$ python -q
>>> import numpy as np
>>> import numpy.linalg as la
>>> np.set_printoptions(precision=1, suppress=True, linewidth=140, floatmode="fixed")
>>> F = np.load("dump.npy")
>>> F
array([[-13.3,  -8.1,  -2.9, -11.4, -21.6,  -9.0, -11.2,  -7.0, -12.2, -12.1],
       [-34.4,  -8.8,  -9.4, -16.0, -24.1, -15.2, -17.2, -17.7, -15.2, -24.9],
       [ -2.5,  -6.5,  -9.0,  -7.4, -11.0,  -9.7,   3.8,   5.5,   8.0,  -7.7],
       [-21.7,  -5.0,  -9.2, -11.1, -14.7,  -3.9,  -8.0,  -7.3,  -7.7,  -9.1],
       [  6.8,   1.9,  -3.0,   4.1,  10.1,   0.6,  10.2,   8.1,  13.1,   3.8],
       [-13.2,  -5.0,  -5.5,  -6.8,  -8.5, -13.6,  -2.7,  -6.4,   1.4, -17.2],
       [ -5.9,  -3.1,  -9.3,  -6.0,  -6.1,   3.0,   3.2,   5.7,   3.0,   2.8],
       [ 11.0,  -1.2,   3.0,   2.4,  -1.0,  -2.0,   3.0,   5.5,   3.0,   2.5]])
>>> U, sv, Vt = la.svd(F)
>>> np.argmax(sv[:-1] / (sv[1:] + 1e-6)) + 1
np.int64(4)
>>> sv
array([86.9, 27.9, 17.6, 16.4,  1.2,  0.9,  0.5,  0.4])
>>> other = U[:, :4] @ np.diag(sv[:4]) @ Vt[:4]
>>> round(la.norm(F - other, 2), 1), round(float(sv[4]), 1)
(np.float64(1.2), 1.2)
>>> round(np.abs(F - other).max(), 1)
np.float64(0.5)
>>> rng = np.random.default_rng(3213)
>>> other = F + rng.integers(-2, 3, (8, 4)) @ rng.integers(-2, 3, (4, 10))
>>> other
array([[-14.3,  -5.1,  -6.9, -12.4, -20.6,  -5.0, -10.2,  -6.0, -11.2, -15.1],
       [-35.4,  -6.8, -13.4, -14.0, -28.1, -14.2, -19.2, -14.7, -18.2, -29.9],
       [  2.5,  -8.5, -12.0, -14.4,  -7.0,  -9.7,  10.8,  -3.5,   8.0,  -7.7],
       [-21.7,  -5.0,  -6.2, -14.1,  -6.7,  -0.9,  -5.0,  -9.3,  -0.7,  -4.1],
       [  3.8,   3.9,  -1.0,   4.1,  10.1,   1.6,  10.2,   9.1,  14.1,   6.8],
       [ -7.2,  -8.0,  -8.5, -12.8,  -3.5, -13.6,   3.3, -14.4,   2.4, -18.2],
       [ -4.9,  -2.1, -12.3,  -8.0,  -3.1,   6.0,   5.2,   4.7,   5.0,   0.8],
       [ 11.0,  -0.2,   2.0,  -0.6,   0.0,  -1.0,   6.0,   2.5,   3.0,   3.5]])
>>> other - F
array([[-1.0,  3.0, -4.0, -1.0,  1.0,  4.0,  1.0,  1.0,  1.0, -3.0],
       [-1.0,  2.0, -4.0,  2.0, -4.0,  1.0, -2.0,  3.0, -3.0, -5.0],
       [ 5.0, -2.0, -3.0, -7.0,  4.0,  0.0,  7.0, -9.0,  0.0,  0.0],
       [ 0.0,  0.0,  3.0, -3.0,  8.0,  3.0,  3.0, -2.0,  7.0,  5.0],
       [-3.0,  2.0,  2.0,  0.0,  0.0,  1.0,  0.0,  1.0,  1.0,  3.0],
       [ 6.0, -3.0, -3.0, -6.0,  5.0,  0.0,  6.0, -8.0,  1.0, -1.0],
       [ 1.0,  1.0, -3.0, -2.0,  3.0,  3.0,  2.0, -1.0,  2.0, -2.0],
       [ 0.0,  1.0, -1.0, -3.0,  1.0,  1.0,  3.0, -3.0,  0.0,  1.0]])
>>> np.abs(other - F).sum(axis=1)
array([20.0, 27.0, 37.0, 34.0, 13.0, 39.0, 20.0, 14.0])
>>> np.round(la.svd(other - F, compute_uv=False), 1) + 0
array([23.9, 13.7,  9.9,  4.8,  0.0,  0.0,  0.0,  0.0])
>>> K = np.load("x.npy")
>>> K
array([[ 0.0,  3.0, -2.0,  9.0],
       [ 3.0,  0.0,  0.0,  0.0],
       [-2.0,  0.0,  0.0,  0.0],
       [ 9.0,  0.0,  0.0,  0.0]])
>>> round(float(la.norm(F, 2) / la.norm(F)), 1)
0.9
>>> la.cond(F) > 100
np.True_
>>> U, sv, Vt = la.svd(K)
>>> evecs = Vt[:(sv > 1e-8).sum()]
>>> x0 = K[3] + 2 * K[0] + rng.integers(2) * np.eye(4)[3]
>>> x0
array([ 9.0,  6.0, -4.0, 18.0])
>>> np.round(evecs.T @ evecs, 1) + 0
array([[ 1.0,  0.0,  0.0,  0.0],
       [ 0.0,  0.1, -0.1,  0.3],
       [ 0.0, -0.1,  0.0, -0.2],
       [ 0.0,  0.3, -0.2,  0.9]])
>>> def softmax(z):
...     e = np.exp(z - z.max(axis=-1, keepdims=True))
...     return e / e.sum(axis=-1, keepdims=True)
... 
>>> np.round(softmax(K[3]), 1) + 0
array([1.0, 0.0, 0.0, 0.0])
>>> np.round(softmax(K[3] + -2), 1) + 0
array([1.0, 0.0, 0.0, 0.0])
>>> np.round(softmax(10 * K[3]), 1) + 0
array([1.0, 0.0, 0.0, 0.0])
>>> S = K @ K.T / np.sqrt(4)
>>> np.round(softmax(S), 1) + 0
array([[1.0, 0.0, 0.0, 0.0],
       [0.0, 0.0, 0.0, 1.0],
       [0.1, 0.0, 0.9, 0.0],
       [0.0, 0.0, 0.0, 1.0]])
>>> np.round(softmax(S)[3] @ K, 1) + 0
array([9.0, 0.0, 0.0, 0.0])
>>> arr = np.tanh(np.array([[-1.9, 1.0],
...     [0.4, -0.4],
...     [0.0, -0.3],
...     [-0.8, -0.5],
...     [-0.7, -0.7],
...     [-1.5, 1.6],
...     [-0.5, -0.3],
...     [1.1, 1.9],
...     [0.2, 0.5],
...     [-0.4, -0.8],
...     [0.8, 0.6],
...     [-1.8, 0.6],
...     [1.5, -0.2],
...     [0.1, 0.5],
...     [1.0, 0.5],
...     [0.4, -0.8],
...     [-0.3, 1.6],
...     [0.8, 0.4],
...     [0.0, 2.2],
...     [1.6, 1.3],
...     [-0.9, 0.6],
...     [1.4, 0.3],
...     [-0.8, -0.6],
...     [-0.7, -1.1]]) @ np.array([[0.0, -0.5, 1.3, -1.3], [-1.5, 0.0, 1.2, 0.7]]))
>>> arr.round(1) + 0
array([[-0.9,  0.7, -0.9,  1.0],
       [ 0.5, -0.2,  0.0, -0.7],
       [ 0.4,  0.0, -0.3, -0.2],
       [ 0.6,  0.4, -0.9,  0.6],
       [ 0.8,  0.3, -0.9,  0.4],
       [-1.0,  0.6,  0.0,  1.0],
       [ 0.4,  0.2, -0.8,  0.4],
       [-1.0, -0.5,  1.0, -0.1],
       [-0.6, -0.1,  0.7,  0.1],
       [ 0.8,  0.2, -0.9,  0.0],
       [-0.7, -0.4,  0.9, -0.6],
       [-0.7,  0.7, -0.9,  1.0],
       [ 0.3, -0.6,  0.9, -1.0],
       [-0.6,  0.0,  0.6,  0.2],
       [-0.6, -0.5,  1.0, -0.7],
       [ 0.8, -0.2, -0.4, -0.8],
       [-1.0,  0.1,  0.9,  0.9],
       [-0.5, -0.4,  0.9, -0.6],
       [-1.0,  0.0,  1.0,  0.9],
       [-1.0, -0.7,  1.0, -0.8],
       [-0.7,  0.4, -0.4,  0.9],
       [-0.4, -0.6,  1.0, -0.9],
       [ 0.7,  0.4, -0.9,  0.6],
       [ 0.9,  0.3, -1.0,  0.1]])
>>> other = arr / la.norm(arr, axis=1, keepdims=True)
>>> cov = other @ other.T
>>> cov[3]
array([ 0.5, -0.1,  0.6,  1.0,  1.0,  0.1,  1.0, -0.9, -0.8,  0.9, -1.0,  0.6, -0.7, -0.7, -1.0,  0.2, -0.4, -1.0, -0.5, -1.0,  0.4, -1.0,
        1.0,  0.9])
>>> round(float(np.degrees(np.arccos(np.clip(cov[3, 9], -1, 1)))), 1)
31.0
>>> np.argwhere(np.triu(np.abs(cov) > 0.95, 1))
array([[ 0, 11],
       [ 0, 20],
       [ 1,  5],
       [ 1, 20],
       [ 2, 13],
       [ 2, 16],
       [ 2, 18],
       [ 3,  4],
       [ 3,  6],
       [ 3, 10],
       [ 3, 14],
       [ 3, 17],
       [ 3, 19],
       [ 3, 21],
       [ 3, 22],
       [ 4,  6],
       [ 4,  7],
       [ 4, 10],
       [ 4, 14],
       [ 4, 17],
       [ 4, 19],
       [ 4, 22],
       [ 4, 23],
       [ 6, 10],
       [ 6, 14],
       [ 6, 17],
       [ 6, 19],
       [ 6, 21],
       [ 6, 22],
       [ 7,  8],
       [ 7,  9],
       [ 7, 23],
       [ 8,  9],
       [ 8, 13],
       [ 8, 23],
       [ 9, 13],
       [ 9, 23],
       [10, 14],
       [10, 17],
       [10, 19],
       [10, 22],
       [11, 12],
       [11, 20],
       [14, 17],
       [14, 19],
       [14, 21],
       [14, 22],
       [15, 16],
       [16, 18],
       [17, 19],
       [17, 21],
       [17, 22],
       [19, 21],
       [19, 22]])
